% python3 -q
>>> import numpy as np
>>> np.set_printoptions(precision=3, suppress=True, linewidth=200)
>>> arr = np.loadtxt("sample14.csv", delimiter=",")
>>> print(arr)
[[ 0.425 -0.115 -0.345 -0.115 -0.115 -0.575 -0.575]
 [-0.115  0.977 -0.069 -0.023 -0.023 -0.115 -0.115]
 [-0.345 -0.069  0.793 -0.069 -0.069 -0.345 -0.345]
 [-0.115 -0.023 -0.069  0.977 -0.023 -0.115 -0.115]
 [-0.115 -0.023 -0.069 -0.023  0.977 -0.115 -0.115]
 [-0.575 -0.115 -0.345 -0.115 -0.115  0.425 -0.575]
 [-0.575 -0.115 -0.345 -0.115 -0.115 -0.575  0.425]]
>>> print(np.round(np.linalg.eigvalsh(arr).min(), 3))
-1.0
>>> print(np.all(np.linalg.eigvalsh(arr) > 0))
False
>>> print([round(float(np.linalg.det(arr[:i, :i])), 2) + 0 for i in range(1, 8)])
[0.43, 0.4, 0.2, 0.17, 0.15, -0.43, -1.0]
>>> A = np.array([[0.0, -1.0], [-1.0, 0.0]])
>>> x = np.array([5, 4, -4, 5, 2, 1, -2])
>>> print(np.abs(np.linalg.eigvals(arr)))
[1. 1. 1. 1. 1. 1. 1.]
>>> print(np.round(np.linalg.norm(x), 3), np.round(np.linalg.norm(arr @ x), 3))
9.539 9.539
>>> print(arr.T @ (arr @ x))
[ 5.  4. -4.  5.  2.  1. -2.]
>>> print(7 - np.linalg.matrix_rank(arr - np.eye(7), tol=1e-8))
6
>>> print(np.linalg.inv(arr))
[[ 0.425 -0.115 -0.345 -0.115 -0.115 -0.575 -0.575]
 [-0.115  0.977 -0.069 -0.023 -0.023 -0.115 -0.115]
 [-0.345 -0.069  0.793 -0.069 -0.069 -0.345 -0.345]
 [-0.115 -0.023 -0.069  0.977 -0.023 -0.115 -0.115]
 [-0.115 -0.023 -0.069 -0.023  0.977 -0.115 -0.115]
 [-0.575 -0.115 -0.345 -0.115 -0.115  0.425 -0.575]
 [-0.575 -0.115 -0.345 -0.115 -0.115 -0.575  0.425]]
>>> evals, V = np.linalg.eigh(A)
>>> print(evals.sum(), np.trace(A))
0.0 0.0
>>> print(np.linalg.eigvalsh(A + 5 * np.eye(2)))
[4. 6.]
>>> print(np.linalg.svd(A, compute_uv=False))
[1. 1.]
>>> print(np.round(V.T @ V, 3) + 0)
[[1. 0.]
 [0. 1.]]
>>> print(np.abs(V[:, -1]).round(6).argmax())
0
>>> print(np.abs(V[:, -1]))
[0.707 0.707]
>>> print(np.unique(evals.round(6) + 0, return_counts=True)[1])
[1 1]
>>> x = np.array([2, 2])
>>> print(np.linalg.inv(A))
[[-0. -1.]
 [-1. -0.]]
>>> print(np.abs(np.linalg.eigvals(A)))
[1. 1.]
>>> x = np.array([8, -2])
>>> y = A @ x
>>> print(y)
[ 2. -8.]
>>> print(np.linalg.solve(A, y))
[ 8. -2.]
>>> print(np.linalg.solve(A.T, A[1]))
[-0.  1.]
>>> other = np.array([[3, 3], [-3, 0]])
>>> cent = np.array([[1, 5], [4, 1]])
>>> W0 = np.kron(other, cent)
>>> print(W0)
[[  3  15   3  15]
 [ 12   3  12   3]
 [ -3 -15   0   0]
 [-12  -3   0   0]]
>>> print(round(np.abs(np.linalg.eigvals(W0)).max(), 3))
16.416
>>> print(round(np.linalg.det(W0), 3))
29241.0
>>> print((W0 - W0.T) / 2)
[[  0.    1.5   3.   13.5]
 [ -1.5   0.   13.5   3. ]
 [ -3.  -13.5   0.    0. ]
 [-13.5  -3.    0.    0. ]]
